$ python3 -q
>>> import numpy as np
>>> from numpy import linalg as LA
>>> np.set_printoptions(precision=2, suppress=True, linewidth=120)
>>> basis = np.sign(np.array([[-2, 3, 0, 3], [1, -2, 3, -1], [-1, -3, 3, 3], [2, 0, 3, -2]]))
>>> Y = (np.tril(basis, -1) + np.eye(4)) @ (np.triu(basis, 1) + np.eye(4))
>>> evals = np.array([1, 1, -3, -2])
>>> mat = np.rint(Y * evals @ LA.inv(Y)) + 0
>>> mat
array([[ 4.,  3.,  3., -3.],
       [-4., -7., -8.,  4.],
       [ 3.,  3.,  4., -3.],
       [ 5.,  1.,  1., -4.]])
>>> hat = np.triu(np.array([[1, 6, 0, 3], [4, 7, 7, 8], [1, 9, 0, 2], [9, 1, 3, 5]]), 1) + np.eye(4)
>>> Y = hat @ mat @ LA.inv(hat)
>>> hat @ mat - mat @ hat
array([[ -9., -63., -66., -30.],
       [ 61.,  53.,  85.,  31.],
       [ 10., -16., -19., -49.],
       [  0., -30.,  -7., -25.]])
>>> round(LA.det(Y), 2)
np.float64(6.0)
>>> r0 = np.array([7, 1, -7, -7])
>>> W0 = r0[np.abs(np.subtract.outer(np.arange(4), np.arange(4)))]
>>> W0
array([[ 7,  1, -7, -7],
       [ 1,  7,  1, -7],
       [-7,  1,  7,  1],
       [-7, -7,  1,  7]])
>>> # symmetric, so the eigenvalues are real
>>> hat = np.triu(np.array([[2, 1, 0, 1], [-2, -4, 0, 5], [-2, -1, -5, -4], [4, -1, -2, -1]]), 1) + np.eye(4)
>>> Y = hat @ W0 @ LA.inv(hat)
>>> np.poly(Y)
array([   1.,  -28.,  144.,  560., -720.])
>>> LA.matrix_rank(Y)
np.int64(4)
>>> hat @ W0 - W0 @ hat
array([[ -6.,  -7.,   2., -40.],
       [-35., -36.,   5.,   3.],
       [ 28.,  35.,  -4.,   2.],
       [  0.,   7.,   0.,  46.]])
>>> G = W0.T @ W0
>>> LA.svd(W0, compute_uv=False) ** 2
array([358.89, 125.69,  10.31,   1.11])
>>> np.diag(G)
array([148, 100, 100, 148])
>>> (W0 @ W0.T).shape
(4, 4)
>>> G
array([[ 148,   56, -104, -112],
       [  56,  100,    0, -104],
       [-104,    0,  100,   56],
       [-112, -104,   56,  148]])
>>> np.allclose(G, G.T)
True
